>>> import numpy as np
>>> import numpy.linalg as la
>>> np.set_printoptions(suppress=True, linewidth=160)
>>> rd = lambda a: np.round(a, 2) + 0
>>> X = np.array([[1.0, 0.5, 0.25, 0.12, 0.06, 0.03, 0.02],
...     [0.5, 1.0, 0.5, 0.25, 0.12, 0.06, 0.03],
...     [0.25, 0.5, 1.0, 0.5, 0.25, 0.12, 0.06],
...     [0.12, 0.25, 0.5, 1.0, 0.5, 0.25, 0.12],
...     [0.06, 0.12, 0.25, 0.5, 1.0, 0.5, 0.25],
...     [0.03, 0.06, 0.12, 0.25, 0.5, 1.0, 0.5],
...     [0.02, 0.03, 0.06, 0.12, 0.25, 0.5, 1.0]])
>>> X
array([[1.  , 0.5 , 0.25, 0.12, 0.06, 0.03, 0.02],
       [0.5 , 1.  , 0.5 , 0.25, 0.12, 0.06, 0.03],
       [0.25, 0.5 , 1.  , 0.5 , 0.25, 0.12, 0.06],
       [0.12, 0.25, 0.5 , 1.  , 0.5 , 0.25, 0.12],
       [0.06, 0.12, 0.25, 0.5 , 1.  , 0.5 , 0.25],
       [0.03, 0.06, 0.12, 0.25, 0.5 , 1.  , 0.5 ],
       [0.02, 0.03, 0.06, 0.12, 0.25, 0.5 , 1.  ]])
>>> W1 = np.array([[1, 0, 0, 1],
...     [1, 1, 2, 1],
...     [2, 2, 0, 1],
...     [1, 1, 2, 2],
...     [1, 0, 1, 1],
...     [0, 2, 1, 2],
...     [0, 2, 1, 1]])
>>> c = np.array([-2, -1, 2, 0])
>>> hid = np.maximum(X @ W1 + c, 0)
>>> rd((hid > 0).mean(axis=0))
array([0.71, 1.  , 1.  , 1.  ])
>>> (hid > 0).astype(int)
array([[1, 1, 1, 1],
       [1, 1, 1, 1],
       [1, 1, 1, 1],
       [1, 1, 1, 1],
       [1, 1, 1, 1],
       [0, 1, 1, 1],
       [0, 1, 1, 1]])
>>> basis = np.array([[1, 2, -1], [1, -2, -1], [0, -2, -1], [-1, -2, 0]])
>>> W1 @ basis
array([[  0,   0,  -1],
       [  1,  -6,  -4],
       [  3,  -2,  -4],
       [  0,  -8,  -4],
       [  0,  -2,  -2],
       [  0, -10,  -3],
       [  1,  -8,  -3]])
>>> rd(la.det(X))
np.float64(0.18)
>>> (X + X.T) / 2
array([[1.  , 0.5 , 0.25, 0.12, 0.06, 0.03, 0.02],
       [0.5 , 1.  , 0.5 , 0.25, 0.12, 0.06, 0.03],
       [0.25, 0.5 , 1.  , 0.5 , 0.25, 0.12, 0.06],
       [0.12, 0.25, 0.5 , 1.  , 0.5 , 0.25, 0.12],
       [0.06, 0.12, 0.25, 0.5 , 1.  , 0.5 , 0.25],
       [0.03, 0.06, 0.12, 0.25, 0.5 , 1.  , 0.5 ],
       [0.02, 0.03, 0.06, 0.12, 0.25, 0.5 , 1.  ]])
>>> rd(np.abs(la.eigvals(X)).max())
np.float64(2.49)
>>> np.allclose(X @ X.T, X.T @ X)
True
>>> u, r1 = X[0], X[3]
>>> rd(u @ u)
np.float64(1.33)
>>> rd(u @ r1)
np.float64(0.53)
>>> p = (u @ r1) / (u @ u) * u
>>> la.matrix_rank(np.outer(u, r1))
np.int64(1)
>>> rd(p)
array([0.4 , 0.2 , 0.1 , 0.05, 0.02, 0.01, 0.01])
>>> rd(r1 - p)
array([-0.28,  0.05,  0.4 ,  0.95,  0.48,  0.24,  0.11])
>>> rd(np.outer(u, r1))
array([[0.12, 0.25, 0.5 , 1.  , 0.5 , 0.25, 0.12],
       [0.06, 0.12, 0.25, 0.5 , 0.25, 0.12, 0.06],
       [0.03, 0.06, 0.12, 0.25, 0.12, 0.06, 0.03],
       [0.01, 0.03, 0.06, 0.12, 0.06, 0.03, 0.01],
       [0.01, 0.02, 0.03, 0.06, 0.03, 0.02, 0.01],
       [0.  , 0.01, 0.02, 0.03, 0.02, 0.01, 0.  ],
       [0.  , 0.  , 0.01, 0.02, 0.01, 0.  , 0.  ]])
>>> E = np.load("out9.npy")
>>> E
array([[  0.4 ,  -0.52,   1.13,  -0.7 ,  -0.62,   1.61,  -1.03,  -0.97,  -3.24,  -0.69,   0.3 ,  -1.03,  -0.98,   0.  ],
       [  4.71,   2.16,   2.01,   1.83,  -2.77,   0.61,   2.63,   5.98,  -4.67,  -3.39,   2.13,  -1.4 ,   1.67,   2.01],
       [  3.09,  -3.64,   1.93,  -7.23,   5.45,   2.82,  -5.94,   2.72,  -6.43,  -5.63,   2.94,  -0.41,   1.08,   2.8 ],
       [ -2.29,   0.22,  -0.71,   1.66,  -0.55,  -1.68,   1.19,  -1.56,   1.98,   1.86,  -1.21,   0.89,   0.08,  -1.07],
       [-13.83,  -6.11,  -4.69,   3.45,   2.76,  -1.85,  -0.21,  -1.01,  14.64,   5.75,  -5.82,   3.72,   0.44,  -0.99],
       [  3.2 ,   0.21,   0.2 ,   0.3 ,   1.52,   4.83,  -2.25,   7.56,  -2.03,  -1.25,  -0.56,  -2.04,   2.55,   3.47],
       [  1.3 ,  -0.28,   7.28,   0.46,  -1.31,   6.9 ,  -2.47,  14.28, -10.86,  -9.41,   1.03,  -9.38,   1.  ,   0.72],
       [  0.42,   0.16,   1.38,  -0.35,   2.04,   4.23,  -3.58,   2.95,  -0.7 ,   0.02,  -1.62,  -2.97,   1.13,   1.36],
       [ -9.91,  -1.06,  -6.48,   5.48,  -2.03,  -9.93,   6.  ,  -7.99,  12.48,   7.47,  -2.53,   5.81,  -3.57,  -5.19],
       [  2.41,   0.87,   1.82,  -0.98,  -0.48,   0.88,  -1.15,   2.17,  -2.99,  -2.65,   1.34,  -2.66,  -0.3 ,  -0.55],
       [  1.65,   1.67,   0.31,   0.44,  -0.8 ,  -2.46,   3.26,  -0.61,  -2.75,  -1.34,   2.81,   1.19,  -1.26,  -1.35],
       [ -1.41,  -2.  ,   1.94,  -1.1 ,   2.8 ,   1.6 ,  -0.94,   1.55,  -1.64,  -2.28,   0.11,   1.79,   3.08,   1.31],
       [ -9.37,  -3.87,  -0.71,   2.58,   0.92,  -0.06,   0.  ,   0.07,   9.31,   3.09,  -5.1 ,   0.37,   1.01,  -0.82],
       [ -0.79,  -4.04,   0.82,  -2.67,   3.71,  -0.11,  -2.37,   6.76,  -4.03,  -5.76,   1.68,  -1.03,  -0.1 ,   0.35],
       [ -3.51,  -2.82,  -2.06,  -0.47,   0.78,  -1.05,  -0.53,  -3.31,   6.91,   3.47,  -2.62,   3.72,   2.09,   2.18],
       [  1.28,   2.33,   4.8 ,  -1.19,   2.89,   5.68,  -1.11,  -2.23,  -4.11,  -0.6 ,   0.26,  -0.56,   2.15,  -0.55],
       [  3.  ,   3.26,   1.57,   0.41,  -2.03,   1.05,  -2.04,  -4.08,  -5.56,   1.09,   0.71,  -3.09,  -2.51,  -1.8 ],
       [ -4.87,  -3.11,  -2.6 ,  -0.6 ,   2.41,  -0.67,  -0.94,  -4.7 ,   8.46,   4.51,  -3.38,   3.71,   1.77,   0.6 ],
       [  6.42,   4.12,   0.93,   1.74,  -2.34,   2.99,   0.43,   2.93,  -3.01,   0.52,   0.18,  -2.2 ,   1.27,   1.75],
       [ -9.01,  -5.31,  -3.84,   2.68,   6.65,   4.6 ,  -2.66,   1.69,  14.45,   6.15,  -6.17,   5.16,   5.73,   4.12],
       [ -0.88,   1.16,   1.04,   1.9 ,   0.69,   2.41,   1.13,  -0.31,   2.42,   1.32,  -0.84,   0.09,   1.11,  -0.59],
       [  5.68,   1.88,  -0.8 ,  -1.25,  -1.82,  -0.93,  -0.08,  -2.84,   0.79,   0.85,   1.92,   0.64,   0.43,   1.58],
       [  4.98,   6.06,   4.22,  -0.36,   1.23,   5.4 ,   0.43,  -4.09,  -5.18,   2.28,  -0.03,  -0.83,   1.56,  -1.15],
       [ -9.04,   0.33,  -2.64,   3.93,  -1.79,  -4.7 ,   5.26, -11.5 ,  13.38,   8.25,  -4.08,   4.94,  -1.12,  -4.92],
       [ 10.23,   6.59,   4.6 ,  -1.93,  -2.29,   4.59,  -2.55,  -1.93, -12.94,  -1.62,   2.9 ,  -5.32,  -1.55,  -0.23],
       [ -2.1 ,   2.15,  -0.43,   1.95,  -3.82,  -0.98,   0.14,  -8.62,   2.26,   4.82,  -2.25,  -0.11,  -1.94,  -1.25],
       [  2.24,   7.06,  -1.47,   5.86,  -3.12,  -2.92,   6.72,  -3.61,   4.65,   4.7 ,   0.71,   1.71,  -0.66,  -3.25],
       [  0.31,   2.04,   0.83,   0.68,   0.02,   1.22,   1.58,  -3.45,   2.  ,   1.49,  -0.12,   2.63,   2.56,   0.32],
       [ -1.27,  -2.48,   1.15,  -2.26,   1.52,   2.56,  -2.72,   5.42,  -1.27,  -3.95,   0.62,  -3.2 ,  -0.74,   0.46],
       [  3.95,  -0.81,   0.88,   1.95,  -2.34,  -0.06,  -1.23,  13.82,  -6.92,  -6.56,   1.52,  -4.75,   1.09,   2.76],
       [ -0.95,  -3.47,  -0.17,  -0.14,   0.7 ,   2.02,  -2.81,   8.92,  -0.46,  -4.22,  -0.18,  -1.56,   1.97,   3.66],
       [ -2.67,   1.85,   0.41,   1.55,   1.31,   1.68,   2.02,  -4.15,   2.63,   3.28,  -0.96,   2.69,   0.88,  -0.1 ],
       [ -0.08,   1.39,   2.56,   1.32,   0.46,   2.37,   0.61,   3.5 ,  -2.33,  -1.67,  -0.06,  -2.42,   0.58,  -0.91],
       [ -2.63,  -0.52,   3.47,   3.21,   2.81,   9.02,  -1.56,   9.18,   0.14,  -1.52,  -2.81,  -2.18,   5.3 ,   2.97],
       [ -9.08,  -4.63,  -5.57,   4.18,   1.38,  -5.16,   2.86,   0.89,  14.47,   4.91,  -4.04,   5.05,   1.77,  -0.4 ],
       [ -0.08,  -3.04,  -3.67,  -0.19,  -2.19,  -4.12,  -0.32,   5.58,   2.09,  -3.09,   1.54,   0.24,  -1.12,   2.91],
       [ -2.04,  -1.17,   3.68,   2.98,   1.34,   3.94,   0.5 ,  12.42,  -3.2 ,  -4.65,  -1.16,  -3.61,   2.83,   0.97],
       [ -2.27,  -0.18,  -5.08,   1.5 ,  -1.68,  -8.7 ,   2.77,  -5.08,   4.95,   3.47,   0.38,   4.8 ,  -1.83,  -1.67],
       [ -6.45,   0.4 ,   2.16,   7.49,   1.27,   9.56,  -1.75,   7.1 ,   6.07,   3.71,  -7.13,  -3.71,   4.92,   1.21],
       [ -3.73,   1.15,  -1.55,   2.17,  -1.4 ,  -0.08,   1.26,  -9.02,   6.65,   7.08,  -3.04,   1.7 ,  -0.76,  -1.73],
       [ -0.04,   0.81,  -0.52,   2.54,   0.9 ,   3.75,   0.96,   1.73,   3.6 ,   2.79,  -2.29,   1.66,   3.34,   2.42],
       [ -1.25,   2.62,   1.37,   3.35,  -1.32,   1.95,   1.9 ,   2.44,   1.88,   0.17,  -1.01,  -2.23,   0.37,  -1.23],
       [  0.95,   0.93,   1.53,   2.02,   2.4 ,   5.98,  -1.02,   5.68,  -0.08,   0.07,  -1.39,  -0.44,   4.14,   3.46],
       [  0.26,  -2.78,  -1.48,  -4.55,   0.1 ,  -2.05,  -3.39,  -6.12,  -0.84,   0.35,   0.64,   1.36,  -1.65,   0.79],
       [  4.11,   3.58,   5.93,  -0.88,   0.25,   7.42,  -0.36,   0.89,  -6.05,  -2.64,   1.61,  -3.08,   1.58,   1.  ],
       [ -6.97,  -5.81,  -5.19,  -0.15,   1.2 ,  -5.11,   0.03,  -2.36,   9.62,   2.88,  -2.24,   5.27,   0.62,   1.17],
       [ -2.9 ,   1.55,  -1.53,   3.3 ,   0.91,   0.06,   2.43,  -2.71,   5.85,   4.93,  -2.39,   2.42,   0.73,  -1.42],
       [ -0.63,   0.41,  -3.05,  -0.59,   1.66,  -2.53,   0.3 ,  -5.31,   4.18,   3.57,   0.34,   4.52,   0.35,   0.63]])
>>> vec = np.array([1, 3, 2, 2, 0, 1, 0, 3, 3, 1, 0, 0, 3, 3])
>>> target = E @ vec
>>> c, lr = np.zeros(14), 1 / la.norm(E, 2) ** 2
>>> for i in range(5):
...     c -= lr * E.T @ (E @ c - target)
...     if i % 1 == 0: print(i, round(la.norm(E @ c - target), 2))
... 
0 148.54
1 116.56
2 96.12
3 82.26
4 72.23
>>> rd(la.cond(E))
np.float64(135.21)
